$ ipython --no-banner

In [1]: import numpy as np

In [2]: from numpy import linalg as LA

In [3]: np.set_printoptions(suppress=True, linewidth=100)

In [4]: A = np.loadtxt("run1.csv", delimiter=",")

In [5]: A
Out[5]: 
array([[ 2.4, -0.4,  0.9],
       [-0.1,  1.1,  2.6],
       [ 0.1,  1. ,  0.9],
       [-0.3, -0.1,  0.4],
       [ 0.8, -0.1, -1.4],
       [-0.7,  0.8, -0.7],
       [ 1. ,  0. , -0.9],
       [ 0.8,  0.9,  1.5],
       [-0.6,  1.1, -0.2],
       [-0.9, -1. ,  0.7],
       [-0.5, -0.2, -0.9],
       [-0.6,  2.1,  0.8],
       [-1.1, -0.5, -1.1],
       [-0.7, -2. , -0.2],
       [-1. ,  0.5,  0.4],
       [-1.4,  0.4, -0.7],
       [ 0.9,  1.1,  0. ],
       [-0.6, -1.3,  0.1],
       [-0.5,  0.2,  0.6],
       [ 1.8,  2.1, -1.2],
       [-1.6,  0.5,  1. ],
       [ 3.9,  0.3, -0.6],
       [ 0.3, -0.6, -1.3],
       [ 0.5,  1.7,  0. ],
       [ 0.8, -0.3,  0.6],
       [-1.1,  0.1, -0.7]])

In [6]: x = np.array([0, 2, -3])

In [7]: h = np.maximum(A @ x, 0)

In [8]: np.flatnonzero(h > 1e-9)
Out[8]: array([ 4,  5,  6,  8, 10, 11, 12, 15, 16, 19, 21, 22, 23, 25])

In [9]: np.round(np.maximum(A @ x, 0) - np.maximum(-A @ x, 0), 2)
Out[9]: 
array([-3.5, -5.6, -0.7, -1.4,  4. ,  3.7,  2.7, -2.7,  2.8, -4.1,  2.3,  1.8,  2.3, -3.4, -0.2,
        2.9,  2.2, -2.9, -1.4,  7.8, -2. ,  2.4,  2.7,  3.4, -2.4,  2.3])

In [10]: np.round(np.maximum(A @ (3 * x), 0), 2)
Out[10]: 
array([ 0. ,  0. ,  0. ,  0. , 12. , 11.1,  8.1,  0. ,  8.4,  0. ,  6.9,  5.4,  6.9,  0. ,  0. ,
        8.7,  6.6,  0. ,  0. , 23.4,  0. ,  7.2,  8.1, 10.2,  0. ,  6.9])

In [11]: A * (h > 1e-9)[:, None]
Out[11]: 
array([[ 0. , -0. ,  0. ],
       [-0. ,  0. ,  0. ],
       [ 0. ,  0. ,  0. ],
       [-0. , -0. ,  0. ],
       [ 0.8, -0.1, -1.4],
       [-0.7,  0.8, -0.7],
       [ 1. ,  0. , -0.9],
       [ 0. ,  0. ,  0. ],
       [-0.6,  1.1, -0.2],
       [-0. , -0. ,  0. ],
       [-0.5, -0.2, -0.9],
       [-0.6,  2.1,  0.8],
       [-1.1, -0.5, -1.1],
       [-0. , -0. , -0. ],
       [-0. ,  0. ,  0. ],
       [-1.4,  0.4, -0.7],
       [ 0.9,  1.1,  0. ],
       [-0. , -0. ,  0. ],
       [-0. ,  0. ,  0. ],
       [ 1.8,  2.1, -1.2],
       [-0. ,  0. ,  0. ],
       [ 3.9,  0.3, -0.6],
       [ 0.3, -0.6, -1.3],
       [ 0.5,  1.7,  0. ],
       [ 0. , -0. ,  0. ],
       [-1.1,  0.1, -0.7]])

In [12]: np.round(np.tanh(A @ x), 2)
Out[12]: 
array([-1.  , -1.  , -0.6 , -0.89,  1.  ,  1.  ,  0.99, -0.99,  0.99, -1.  ,  0.98,  0.95,  0.98,
       -1.  , -0.2 ,  0.99,  0.98, -0.99, -0.89,  1.  , -0.96,  0.98,  0.99,  1.  , -0.98,  0.98])

In [13]: h.round(2)
Out[13]: 
array([0. , 0. , 0. , 0. , 4. , 3.7, 2.7, 0. , 2.8, 0. , 2.3, 1.8, 2.3, 0. , 0. , 2.9, 2.2, 0. ,
       0. , 7.8, 0. , 2.4, 2.7, 3.4, 0. , 2.3])

In [14]: np.round(A.T @ h, 2)
Out[14]: array([ 18.17,  32.88, -32.29])

In [15]: Z = 20 * np.array([[-0.6, 0.1, 0.3], [1.0, 1.6, -1.6], [-0.3, -1.4, 0.2]])

In [16]: rng = np.random.default_rng(305)

In [17]: labels = rng.integers(0, 3, 30)

In [18]: K = Z[labels] + rng.normal(size=(30, 3))

In [19]: K.round(2)
Out[19]: 
array([[-12.16,   1.67,   5.61],
       [ -5.88, -28.69,   5.47],
       [ -5.68, -28.97,   6.02],
       [ -6.04, -29.92,   2.56],
       [-11.71,   1.17,   6.83],
       [ 19.13,  32.78, -33.06],
       [ 21.5 ,  32.7 , -31.91],
       [ 20.29,  32.51, -31.31],
       [ 18.49,  32.11, -31.6 ],
       [-11.22,   2.83,   4.85],
       [ -5.4 , -28.86,   4.26],
       [ 19.39,  33.11, -32.06],
       [ 20.13,  30.77, -32.18],
       [ -4.99, -27.07,   3.35],
       [-11.39,   1.41,   4.97],
       [ 20.75,  33.5 , -31.93],
       [-13.07,   3.76,   6.21],
       [-12.02,   2.95,   5.91],
       [ -7.67, -28.47,   4.04],
       [ -5.01, -28.26,   3.7 ],
       [-12.71,   1.16,   6.11],
       [ 20.42,  31.21, -31.34],
       [-12.79,   3.  ,   4.51],
       [-14.05,   1.27,   7.49],
       [-11.82,   3.59,   5.67],
       [-12.19,   1.72,   6.77],
       [-10.87,   4.17,   5.43],
       [-10.02,   1.91,   6.16],
       [ 19.78,  30.96, -30.93],
       [-12.28,   2.18,   5.9 ]])

In [20]: labels = K[:, 2] > np.median(K[:, 2])

In [21]: f = K[labels].mean(axis=0) - K[~labels].mean(axis=0)

In [22]: ((K - K.mean(axis=0)) @ f > 0).astype(int)
Out[22]: array([1, 1, 1, 1, 1, 0, 0, 0, 0, 1, 1, 0, 0, 1, 1, 0, 1, 1, 1, 1, 1, 0, 1, 1, 1, 1, 1, 1, 0, 1])

In [23]: np.argsort(-np.abs(f).round(6), kind="stable")
Out[23]: array([2, 0, 1])

In [24]: f.round(2)
Out[24]: array([-20.34, -11.86,  23.55])
